In [1]: import numpy as np

In [2]: np.set_printoptions(suppress=True, linewidth=120)

In [3]: A = np.array([[6.0, 1.0, 1.0, 1.0],
   ...:     [1.0, 6.0, 1.0, 1.0],
   ...:     [1.0, 1.0, 6.0, 1.0],
   ...:     [1.0, 1.0, 1.0, 6.0]])

In [4]: # symmetric, so the eigenvalues are real

In [5]: rng = np.random.default_rng(479)

In [6]: lab = rng.permutation(4)

In [7]: lab
Out[7]: array([1, 3, 2, 0])

In [8]: out = A[lab][:, lab]

In [9]: np.round(np.sort(np.abs(np.linalg.eigvals(out))), 2)
Out[9]: array([5., 5., 5., 9.])

In [10]: out
Out[10]: 
array([[6., 1., 1., 1.],
       [1., 6., 1., 1.],
       [1., 1., 6., 1.],
       [1., 1., 1., 6.]])

In [11]: np.trace(out)
Out[11]: np.float64(24.0)

In [12]: np.diag(out)
Out[12]: array([6., 6., 6., 6.])

In [13]: w, V = np.linalg.eigh(A)

In [14]: np.abs(V[:, -1]).round(6).argmax()
Out[14]: np.int64(0)

In [15]: M = np.array([[5.0, 1.0, 1.0, 1.0, 1.0, 1.0, 1.0, 1.0],
    ...:     [1.0, 5.0, 1.0, 1.0, 1.0, 1.0, 1.0, 1.0],
    ...:     [1.0, 1.0, 5.0, 1.0, 1.0, 1.0, 1.0, 1.0],
    ...:     [1.0, 1.0, 1.0, 5.0, 1.0, 1.0, 1.0, 1.0],
    ...:     [1.0, 1.0, 1.0, 1.0, 5.0, 1.0, 1.0, 1.0],
    ...:     [1.0, 1.0, 1.0, 1.0, 1.0, 5.0, 1.0, 1.0],
    ...:     [1.0, 1.0, 1.0, 1.0, 1.0, 1.0, 5.0, 1.0],
    ...:     [1.0, 1.0, 1.0, 1.0, 1.0, 1.0, 1.0, 5.0]])

In [16]: # equal to its transpose

In [17]: w, V = np.linalg.eigh(M)

In [18]: x0 = np.array([1, 2, 0, 0, 1, 1, 0, 0])

In [19]: np.round(np.linalg.eigvalsh(M[1:, 1:]), 2)
Out[19]: array([ 4.,  4.,  4.,  4.,  4.,  4., 11.])

In [20]: np.abs(M).sum(axis=1).max(), np.abs(w).max()
Out[20]: (np.float64(12.0), np.float64(12.0))

In [21]: np.round(V * np.maximum(w, 0) @ V.T, 2)
Out[21]: 
array([[5., 1., 1., 1., 1., 1., 1., 1.],
       [1., 5., 1., 1., 1., 1., 1., 1.],
       [1., 1., 5., 1., 1., 1., 1., 1.],
       [1., 1., 1., 5., 1., 1., 1., 1.],
       [1., 1., 1., 1., 5., 1., 1., 1.],
       [1., 1., 1., 1., 1., 5., 1., 1.],
       [1., 1., 1., 1., 1., 1., 5., 1.],
       [1., 1., 1., 1., 1., 1., 1., 5.]])

In [22]: out = M / np.linalg.norm(M, axis=1, keepdims=True)

In [23]: C2 = out @ out.T

In [24]: C2.round(2)
Out[24]: 
array([[1. , 0.5, 0.5, 0.5, 0.5, 0.5, 0.5, 0.5],
       [0.5, 1. , 0.5, 0.5, 0.5, 0.5, 0.5, 0.5],
       [0.5, 0.5, 1. , 0.5, 0.5, 0.5, 0.5, 0.5],
       [0.5, 0.5, 0.5, 1. , 0.5, 0.5, 0.5, 0.5],
       [0.5, 0.5, 0.5, 0.5, 1. , 0.5, 0.5, 0.5],
       [0.5, 0.5, 0.5, 0.5, 0.5, 1. , 0.5, 0.5],
       [0.5, 0.5, 0.5, 0.5, 0.5, 0.5, 1. , 0.5],
       [0.5, 0.5, 0.5, 0.5, 0.5, 0.5, 0.5, 1. ]])

In [25]: (C2 - 2 * np.eye(8)).round(6).argmax(axis=1)
Out[25]: array([1, 0, 0, 0, 0, 0, 0, 0])

In [26]: np.round(np.linalg.norm(out, axis=1), 2)
Out[26]: array([1., 1., 1., 1., 1., 1., 1., 1.])

In [27]: (M + M.T) / 2
Out[27]: 
array([[5., 1., 1., 1., 1., 1., 1., 1.],
       [1., 5., 1., 1., 1., 1., 1., 1.],
       [1., 1., 5., 1., 1., 1., 1., 1.],
       [1., 1., 1., 5., 1., 1., 1., 1.],
       [1., 1., 1., 1., 5., 1., 1., 1.],
       [1., 1., 1., 1., 1., 5., 1., 1.],
       [1., 1., 1., 1., 1., 1., 5., 1.],
       [1., 1., 1., 1., 1., 1., 1., 5.]])

In [28]: M @ M
Out[28]: 
array([[32., 16., 16., 16., 16., 16., 16., 16.],
       [16., 32., 16., 16., 16., 16., 16., 16.],
       [16., 16., 32., 16., 16., 16., 16., 16.],
       [16., 16., 16., 32., 16., 16., 16., 16.],
       [16., 16., 16., 16., 32., 16., 16., 16.],
       [16., 16., 16., 16., 16., 32., 16., 16.],
       [16., 16., 16., 16., 16., 16., 32., 16.],
       [16., 16., 16., 16., 16., 16., 16., 32.]])

In [29]: np.round(np.sort(np.abs(np.linalg.eigvals(M))), 2)
Out[29]: array([ 4.,  4.,  4.,  4.,  4.,  4.,  4., 12.])

In [30]: np.allclose(M @ M.T, M.T @ M)
Out[30]: True

In [31]: np.round(np.linalg.matrix_power(M, 3), 2)
Out[31]: 
array([[272., 208., 208., 208., 208., 208., 208., 208.],
       [208., 272., 208., 208., 208., 208., 208., 208.],
       [208., 208., 272., 208., 208., 208., 208., 208.],
       [208., 208., 208., 272., 208., 208., 208., 208.],
       [208., 208., 208., 208., 272., 208., 208., 208.],
       [208., 208., 208., 208., 208., 272., 208., 208.],
       [208., 208., 208., 208., 208., 208., 272., 208.],
       [208., 208., 208., 208., 208., 208., 208., 272.]])

In [32]: arr = np.load("test16.npy")

In [33]: arr
Out[33]: 
array([[ 0,  2,  2, -3,  1, -3,  0,  1,  3],
       [ 0,  0,  3, -1,  1, -3, -2, -1,  3],
       [ 0,  0,  0,  2, -1,  2,  1, -1, -3],
       [ 0,  0,  0,  0, -1,  3,  0, -3, -2],
       [ 0,  0,  0,  0,  0,  0,  0,  2,  1],
       [ 0,  0,  0,  0,  0,  0,  0, -3, -3],
       [ 0,  0,  0,  0,  0,  0,  0, -1,  0],
       [ 0,  0,  0,  0,  0,  0,  0,  0, -2],
       [ 0,  0,  0,  0,  0,  0,  0,  0,  0]])

In [34]: # triangular: eigenvalues sit on the diagonal

In [35]: arr @ arr
Out[35]: 
array([[  0,   0,   6,   2,   3, -11,  -2,  16,  14],
       [  0,   0,   0,   6,  -2,   3,   3,  13,   5],
       [  0,   0,   0,   0,  -2,   6,   0, -15,  -9],
       [  0,   0,   0,   0,   0,   0,   0, -11,  -4],
       [  0,   0,   0,   0,   0,   0,   0,   0,  -4],
       [  0,   0,   0,   0,   0,   0,   0,   0,   6],
       [  0,   0,   0,   0,   0,   0,   0,   0,   2],
       [  0,   0,   0,   0,   0,   0,   0,   0,   0],
       [  0,   0,   0,   0,   0,   0,   0,   0,   0]])

In [36]: np.linalg.matrix_rank(arr - arr[0, 0] * np.eye(9))
Out[36]: np.int64(6)

In [37]: np.round(np.sort(np.linalg.eigvals(arr)), 2)
Out[37]: array([0., 0., 0., 0., 0., 0., 0., 0., 0.])

In [38]: [int(np.linalg.matrix_rank(np.linalg.matrix_power(arr, p))) for p in range(1, 10)]
Out[38]: [6, 5, 4, 3, 2, 1, 0, 0, 0]

In [39]: r = np.linalg.matrix_rank(arr)

In [40]: r
Out[40]: np.int64(6)

In [41]: null = np.linalg.svd(arr)[2][r:].T

In [42]: np.linalg.matrix_rank(arr.T @ arr), np.linalg.matrix_rank(arr @ arr.T)
Out[42]: (np.int64(6), np.int64(6))

In [43]: [int(np.linalg.matrix_rank(arr[:i])) for i in range(1, len(arr) + 1)]
Out[43]: [1, 2, 3, 4, 5, 6, 6, 6, 6]

In [44]: [int(np.linalg.matrix_rank(np.delete(arr, i, axis=0))) for i in range(9)]
Out[44]: [5, 5, 5, 5, 6, 6, 6, 6, 6]

In [45]: np.allclose(arr @ null, 0)
Out[45]: True

In [46]: np.allclose(arr[:-1].T @ np.linalg.lstsq(arr[:-1].T, arr[-1])[0], arr[-1])
Out[46]: True

In [47]: np.unique(arr.round(6), axis=0).shape
Out[47]: (9, 9)

In [48]: Uu, sigma, vt = np.linalg.svd(arr)

In [49]: sigma.round(2) + 0
Out[49]: array([9.93, 5.12, 2.71, 2.44, 1.7 , 1.02, 0.  , 0.  , 0.  ])

In [50]: np.argmax(sigma[:-1] / (sigma[1:] + 1e-6)) + 1
Out[50]: np.int64(6)

In [51]: out = Uu[:, :6] @ np.diag(sigma[:6]) @ vt[:6]

In [52]: np.round(np.linalg.norm(arr - out) / np.linalg.norm(arr), 2)
Out[52]: np.float64(0.0)

In [53]: round(np.linalg.norm(arr - out, 2), 2), round(float(sigma[6]), 2)
Out[53]: (np.float64(0.0), 0.0)

In [54]: th = np.radians(135)

In [55]: Rm = np.eye(9)

In [56]: Rm[5, 5] = Rm[4, 4] = np.cos(th)

In [57]: Rm[5, 4], Rm[4, 5] = -np.sin(th), np.sin(th)

In [58]: Rm.round(2)
Out[58]: 
array([[ 1.  ,  0.  ,  0.  ,  0.  ,  0.  ,  0.  ,  0.  ,  0.  ,  0.  ],
       [ 0.  ,  1.  ,  0.  ,  0.  ,  0.  ,  0.  ,  0.  ,  0.  ,  0.  ],
       [ 0.  ,  0.  ,  1.  ,  0.  ,  0.  ,  0.  ,  0.  ,  0.  ,  0.  ],
       [ 0.  ,  0.  ,  0.  ,  1.  ,  0.  ,  0.  ,  0.  ,  0.  ,  0.  ],
       [ 0.  ,  0.  ,  0.  ,  0.  , -0.71,  0.71,  0.  ,  0.  ,  0.  ],
       [ 0.  ,  0.  ,  0.  ,  0.  , -0.71, -0.71,  0.  ,  0.  ,  0.  ],
       [ 0.  ,  0.  ,  0.  ,  0.  ,  0.  ,  0.  ,  1.  ,  0.  ,  0.  ],
       [ 0.  ,  0.  ,  0.  ,  0.  ,  0.  ,  0.  ,  0.  ,  1.  ,  0.  ],
       [ 0.  ,  0.  ,  0.  ,  0.  ,  0.  ,  0.  ,  0.  ,  0.  ,  1.  ]])

In [59]: out = arr @ Rm.T

In [60]: np.round(np.abs(out - arr).max(axis=0), 2)
Out[60]: array([0.  , 0.  , 0.  , 0.  , 3.83, 4.41, 0.  , 0.  , 0.  ])

In [61]: np.round(np.linalg.svd(arr, compute_uv=False), 2) + 0, np.round(np.linalg.svd(out, compute_uv=False), 2) + 0
Out[61]: 
(array([9.93, 5.12, 2.71, 2.44, 1.7 , 1.02, 0.  , 0.  , 0.  ]),
 array([9.93, 5.12, 2.71, 2.44, 1.7 , 1.02, 0.  , 0.  , 0.  ]))

In [62]: out.round(2)
Out[62]: 
array([[ 0.  ,  2.  ,  2.  , -3.  , -2.83,  1.41,  0.  ,  1.  ,  3.  ],
       [ 0.  ,  0.  ,  3.  , -1.  , -2.83,  1.41, -2.  , -1.  ,  3.  ],
       [ 0.  ,  0.  ,  0.  ,  2.  ,  2.12, -0.71,  1.  , -1.  , -3.  ],
       [ 0.  ,  0.  ,  0.  ,  0.  ,  2.83, -1.41,  0.  , -3.  , -2.  ],
       [ 0.  ,  0.  ,  0.  ,  0.  ,  0.  ,  0.  ,  0.  ,  2.  ,  1.  ],
       [ 0.  ,  0.  ,  0.  ,  0.  ,  0.  ,  0.  ,  0.  , -3.  , -3.  ],
       [ 0.  ,  0.  ,  0.  ,  0.  ,  0.  ,  0.  ,  0.  , -1.  ,  0.  ],
       [ 0.  ,  0.  ,  0.  ,  0.  ,  0.  ,  0.  ,  0.  ,  0.  , -2.  ],
       [ 0.  ,  0.  ,  0.  ,  0.  ,  0.  ,  0.  ,  0.  ,  0.  ,  0.  ]])

In [63]: X = np.load("out9.npy")

In [64]: X
Out[64]: 
array([[  8.94,   1.03,  -4.32,  -6.11,  -2.65,   1.13],
       [  5.35,   5.02,  -8.85,   2.08,  -6.84,   0.69],
       [  9.19,   4.71,  -6.62,  -7.25,  -5.96,  -1.23],
       [  3.51,   1.8 ,  -8.42,   0.12, -10.54,   0.71],
       [  5.73,   1.67,  -5.72,  -0.69,  -4.45,   1.33],
       [ -0.71,   0.11,  -6.89,   9.02,  -5.87,   3.29],
       [  0.84,   2.39,  -6.52,   4.81,  -6.21,   1.11],
       [  7.58,   5.18,  -8.72,  -2.9 ,  -7.61,  -0.18],
       [  5.96,   6.73,  -3.32,  -5.23,  -1.6 ,  -3.1 ],
       [  0.6 ,   4.89,  -8.37,   4.45,  -9.27,  -0.13],
       [  8.26,   3.03,  -6.69,  -1.69,  -3.84,   1.32],
       [  4.93,   2.44,  -4.32,  -4.5 ,  -5.22,  -0.72],
       [ -0.91,  -0.34,  -6.85,   8.34,  -6.95,   3.21],
       [  5.46,   3.77, -10.59,   2.  , -10.29,   1.25],
       [ -0.39,   6.65,  -8.07,   4.96,  -8.47,  -1.55],
       [  1.73,  -0.65,  -6.52,   5.83,  -5.59,   3.42],
       [  0.99,   2.82,  -0.76,  -1.69,  -0.41,  -1.67],
       [  1.29,  -0.81,  -3.71,   1.97,  -3.9 ,   1.72],
       [  7.36,   3.16,  -7.97,   0.1 ,  -5.2 ,   1.92],
       [  4.87,   4.77,  -3.75,   0.43,   0.79,  -0.27],
       [  5.89,   0.97,  -8.08,  -3.28, -10.11,   0.86],
       [  6.79,   3.16,  -2.74,  -2.04,   1.49,   0.59]])

In [65]: hat = X @ np.linalg.solve(X.T @ X, X.T)

In [66]: np.round(np.linalg.eigvalsh(hat), 2) + 0
Out[66]: array([0., 0., 0., 0., 0., 0., 0., 0., 0., 0., 0., 0., 0., 0., 0., 0., 1., 1., 1., 1., 1., 1.])

In [67]: round(float(np.trace(hat)), 2)
Out[67]: 6.0

In [68]: x0 = np.array([0, 1, -1, 1, -1, 0])

In [69]: y = X @ x0

In [70]: np.round(np.linalg.pinv(X) @ X, 2) + 0
Out[70]: 
array([[1., 0., 0., 0., 0., 0.],
       [0., 1., 0., 0., 0., 0.],
       [0., 0., 1., 0., 0., 0.],
       [0., 0., 0., 1., 0., 0.],
       [0., 0., 0., 0., 1., 0.],
       [0., 0., 0., 0., 0., 1.]])

In [71]: np.round(np.linalg.solve(X.T @ X, X.T @ y), 2) + 0
Out[71]: array([ 0.,  1., -1.,  1., -1.,  0.])

In [72]: np.round(np.linalg.lstsq(X, y)[0], 2) + 0
Out[72]: array([ 0.,  1., -1.,  1., -1.,  0.])

In [73]: y = y + 0.02 * rng.normal(size=22)

In [74]: y.round(2)
Out[74]: 
array([ 1.88, 22.77, 10.04, 20.9 , 11.15, 21.89, 19.93, 18.64,  6.43, 26.94, 11.86,  7.5 , 21.78, 26.65, 28.16, 17.3 ,
        2.31,  8.78, 16.39,  8.18, 15.88,  2.39])

In [75]: c, *_ = np.linalg.lstsq(X, y)

In [76]: np.round(np.linalg.norm(y - X @ c), 2)
Out[76]: np.float64(0.06)

In [77]: c.round()
Out[77]: array([-0.,  1., -1.,  1., -1., -0.])

In [78]: C2 = X.T @ X

In [79]: np.round(np.diag(C2), 2)
Out[79]: array([620.35, 282.62, 986.37, 431.88, 886.29,  66.08])

In [80]: np.round(np.linalg.eigvalsh(C2)[::-1], 2)
Out[80]: array([2370.24,  680.57,  122.73,   99.71,    0.18,    0.14])

In [81]: round(float(np.trace(C2)), 2), round((X ** 2).sum(), 2)
Out[81]: (3273.58, np.float64(3273.58))

In [82]: np.linalg.matrix_rank(C2)
Out[82]: np.int64(6)

In [83]: out = np.array([[-0.6, -0.3, 2.6],
    ...:     [0.5, 1.0, -0.9],
    ...:     [-1.1, 0.3, -0.5],
    ...:     [-0.8, 0.9, -0.9],
    ...:     [-0.1, -0.6, 0.5],
    ...:     [-0.4, 0.2, -0.3],
    ...:     [-0.3, -0.2, 0.9],
    ...:     [0.2, 0.0, 0.7],
    ...:     [-1.5, 2.6, 0.1]])

In [84]: Z = np.array([[2.0, -1.5, 1.1, 0.7, 0.0, -1.1, -0.2, -0.4, -0.6, -0.7, -0.5],
    ...:     [-1.0, -0.4, -1.5, -1.0, -1.4, 1.1, -1.6, 0.3, -1.7, 0.7, 0.8],
    ...:     [-0.6, 0.6, -0.8, 0.2, -0.5, 1.7, 0.2, 0.9, 1.2, 0.0, -1.0]])

In [85]: K = out @ Z

In [86]: K.round(2)
Out[86]: 
array([[-2.46,  2.58, -2.29,  0.4 , -0.88,  4.75,  1.12,  2.49,  3.99,  0.21, -2.54],
       [ 0.54, -1.69, -0.23, -0.83, -0.95, -0.98, -1.88, -0.71, -3.08,  0.35,  1.45],
       [-2.2 ,  1.23, -1.26, -1.17, -0.17,  0.69, -0.36,  0.08, -0.45,  0.98,  1.29],
       [-1.96,  0.3 , -1.51, -1.64, -0.81,  0.34, -1.46, -0.22, -2.13,  1.19,  2.02],
       [ 0.1 ,  0.69,  0.39,  0.63,  0.59,  0.3 ,  1.08,  0.31,  1.68, -0.35, -0.93],
       [-0.82,  0.34, -0.5 , -0.54, -0.13,  0.15, -0.3 , -0.05, -0.46,  0.42,  0.66],
       [-0.94,  1.07, -0.75,  0.17, -0.17,  1.64,  0.56,  0.87,  1.6 ,  0.07, -0.91],
       [-0.02,  0.12, -0.34,  0.28, -0.35,  0.97,  0.1 ,  0.55,  0.72, -0.14, -0.8 ],
       [-5.66,  1.27, -5.63, -3.63, -3.69,  4.68, -3.84,  1.47, -3.4 ,  2.87,  2.73]])

In [87]: # null space of dimension 8

In [88]: x0 = np.array([-3, -2, 0, -3, -3, 0, 1, 1, 3, -2, -1])

In [89]: np.round(K @ x0, 2)
Out[89]: array([21.36, -6.88,  3.28,  0.16,  2.72,  0.56,  7.68,  3.92, 15.36])

In [90]: np.round((K * x0).sum(axis=1), 2)
Out[90]: array([21.36, -6.88,  3.28,  0.16,  2.72,  0.56,  7.68,  3.92, 15.36])
